% python3 -q
>>> import numpy as np
>>> np.set_printoptions(precision=1, suppress=True, linewidth=120, sign=" ")
>>> feats = np.load("x.npy")
>>> print(feats)
[[-1.6 -2.7 -2.5]
 [-0.7  1.4 -3.9]
 [ 0.4  4.8 -2.8]
 [ 1.   4.5 -6.8]
 [ 1.4  4.  -5.1]
 [-0.6  4.5 -3.8]
 [-2.  -4.1 -2.1]
 [-4.2 -1.7 -0.4]
 [-1.3 -1.4 -2.8]
 [-2.  -2.7 -2.9]
 [-3.3 -1.5 -1.9]
 [ 1.3  4.  -5.9]
 [ 0.2  3.5 -5.9]]
>>> cen = feats - feats.mean(axis=0)
>>> evecs = np.linalg.svd(cen)[2][:2]
>>> M2 = cen - cen @ evecs.T @ evecs
>>> print(np.round(np.linalg.norm(M2) / np.linalg.norm(cen), 1))
0.1
>>> cen = (feats - feats.mean(axis=0)) / feats.std(axis=0)
>>> print(cen.std(axis=0))
[ 1.  1.  1.]
>>> b = np.linalg.lstsq(np.delete(cen, 2, axis=1), cen[:, 2])[0]
>>> print(b)
[-0.8 -0.1]
>>> W0 = np.load("block5.npy")
>>> print(W0)
[[ 3. -2.  2.]
 [ 0.  3.  0.]
 [ 0.  2.  1.]]
>>> evals, evecs = np.linalg.eig(W0)
>>> print(np.sort(np.linalg.eigvals(W0.T)))
[ 1.  3.  3.]
>>> print(evals)
[ 3.  1.  3.]
>>> f = np.array([-1, -2, 1, -1])
>>> data = 2 * np.eye(4) + np.outer(f, f)
>>> print(data)
[[ 3.  2. -1.  1.]
 [ 2.  6. -2.  2.]
 [-1. -2.  3. -1.]
 [ 1.  2. -1.  3.]]
>>> # symmetric
>>> evals, evecs = np.linalg.eigh(data)
>>> print(np.linalg.eigvalsh(data + -3 * np.eye(4)))
[-1. -1. -1.  6.]
>>> print(evals)
[ 2.  2.  2.  9.]
>>> print(np.unique(evals.round(6) + 0, return_counts=True)[1])
[ 3  1]
>>> print(np.round(evecs.T @ data @ evecs, 1) + 0)
[[ 2.  0.  0.  0.]
 [ 0.  2.  0.  0.]
 [ 0.  0.  2.  0.]
 [ 0.  0.  0.  9.]]
>>> print(np.linalg.eigvalsh(data @ data))
[  4.   4.   4.  81.]
>>> evals, evecs = np.linalg.eig(data)
>>> print(np.sort(np.linalg.eigvals(data @ data)))
[  4.   4.   4.  81.]
>>> print(np.sort(np.linalg.eigvals(np.linalg.inv(data))))
[ 0.1  0.5  0.5  0.5]
>>> print(np.round(data @ evecs[:, 0] - evals[0] * evecs[:, 0], 1) + 0)
[ 0.  0.  0.  0.]
>>> print(round(float(np.linalg.norm(data[2] - data[0])), 1))
7.2
>>> print(np.round(np.linalg.norm(data[2], 1), 1), np.round(np.linalg.norm(data[2], np.inf), 1))
7.0 3.0
>>> Lm = np.linalg.cholesky(data)
>>> print(Lm @ Lm.T)
[[ 3.  2. -1.  1.]
 [ 2.  6. -2.  2.]
 [-1. -2.  3. -1.]
 [ 1.  2. -1.  3.]]
>>> print(np.round(np.prod(np.diag(Lm)) ** 2, 1), round(float(np.linalg.det(data)), 1))
72.0 72.0
>>> print(data / np.sqrt(np.outer(np.diag(data), np.diag(data))))
[[ 1.   0.5 -0.3  0.3]
 [ 0.5  1.  -0.5  0.5]
 [-0.3 -0.5  1.  -0.3]
 [ 0.3  0.5 -0.3  1. ]]
>>> f = np.array([1, 2, 1, 2, 2])
>>> r1 = np.array([-4, 5, -5, 5, 1, -4, 4, 4])
>>> X = np.outer(f, r1)
>>> print(X)
[[ -4   5  -5   5   1  -4   4   4]
 [ -8  10 -10  10   2  -8   8   8]
 [ -4   5  -5   5   1  -4   4   4]
 [ -8  10 -10  10   2  -8   8   8]
 [ -8  10 -10  10   2  -8   8   8]]
>>> # columns 1 and 3 are equal
>>> print(X @ np.linalg.pinv(X) @ X)
[[ -4.   5.  -5.   5.   1.  -4.   4.   4.]
 [ -8.  10. -10.  10.   2.  -8.   8.   8.]
 [ -4.   5.  -5.   5.   1.  -4.   4.   4.]
 [ -8.  10. -10.  10.   2.  -8.   8.   8.]
 [ -8.  10. -10.  10.   2.  -8.   8.   8.]]
>>> print(np.allclose(X[:-1].T @ np.linalg.lstsq(X[:-1].T, X[-1])[0], X[-1]))
True
>>> print(np.unique(X.round(6), axis=0).shape)
(2, 8)
>>> left, sv, Vt = np.linalg.svd(X)
>>> evecs = Vt[:(sv > 1e-8).sum()]
>>> rng = np.random.default_rng(6654)
>>> x0 = X[1] + -1 * X[3] + rng.integers(2) * np.eye(8)[7]
>>> print(x0)
[ 0.  0.  0.  0.  0.  0.  0.  0.]
>>> print(np.round(np.diag(evecs.T @ evecs), 1) + 0)
[ 0.1  0.2  0.2  0.2  0.   0.1  0.1  0.1]
>>> print(np.allclose(evecs.T @ evecs @ x0, x0))
True
>>> f = np.array([-6, 8, -5, -1])
>>> m1 = f[np.abs(np.subtract.outer(np.arange(4), np.arange(4)))]
>>> print(m1)
[[-6  8 -5 -1]
 [ 8 -6  8 -5]
 [-5  8 -6  8]
 [-1 -5  8 -6]]
>>> print(np.unravel_index(np.abs(m1).argmax(), m1.shape))
(np.int64(0), np.int64(1))
>>> print(m1.sum(axis=0))
[-4  5  5 -4]
>>> print(m1.mean(axis=0))
[-1.   1.2  1.2 -1. ]
>>> print(m1.shape)
(4, 4)
>>> print(m1 - m1[0])
[[  0   0   0   0]
 [ 14 -14  13  -4]
 [  1   0  -1   9]
 [  5 -13  13  -5]]
>>> print(np.count_nonzero(m1))
16
>>> J = np.loadtxt("test8.csv", delimiter=",")
>>> print(J)
[[-3.  0.  3.  2. -2.  4.  0.]
 [-3. -5.  5.  2. -4. -3.  0.]
 [-5. -4.  4. -4.  3.  3.  0.]
 [-3. -4. -4. -5.  4.  4.  0.]
 [-3. -5. -5. -2.  4. -4.  0.]
 [ 3. -2. -2. -3. -3.  1.  0.]
 [ 0.  0.  0.  0.  0.  0.  0.]]
>>> # splits into 2 blocks
>>> f = np.array([3, 1])
>>> print(np.convolve(X[0], f))
[-12  11 -10  10   8 -11   8  16   4]
>>> print(np.polyval(f, X[0]))
[-11  16 -14  16   4 -11  13  13]
>>> left, sv, Vt = np.linalg.svd(J)
>>> print(sv)
[ 13.9  11.4   8.8   6.2   3.6   0.2   0. ]
>>> print(np.argmax(sv[:-1] / (sv[1:] + 1e-6)) + 1)
6
>>> M2 = left[:, :6] @ np.diag(sv[:6]) @ Vt[:6]
>>> print(np.linalg.matrix_rank(M2))
6
>>> print(M2.round(1) + 0)
[[-3.  0.  3.  2. -2.  4.  0.]
 [-3. -5.  5.  2. -4. -3.  0.]
 [-5. -4.  4. -4.  3.  3.  0.]
 [-3. -4. -4. -5.  4.  4.  0.]
 [-3. -5. -5. -2.  4. -4.  0.]
 [ 3. -2. -2. -3. -3.  1.  0.]
 [ 0.  0.  0.  0.  0.  0.  0.]]
>>> print(round(float(np.linalg.norm(J - M2, 2)), 1), sv[6])
0.0 0.0
>>> print(round(np.abs(J - M2).max(), 1))
0.0
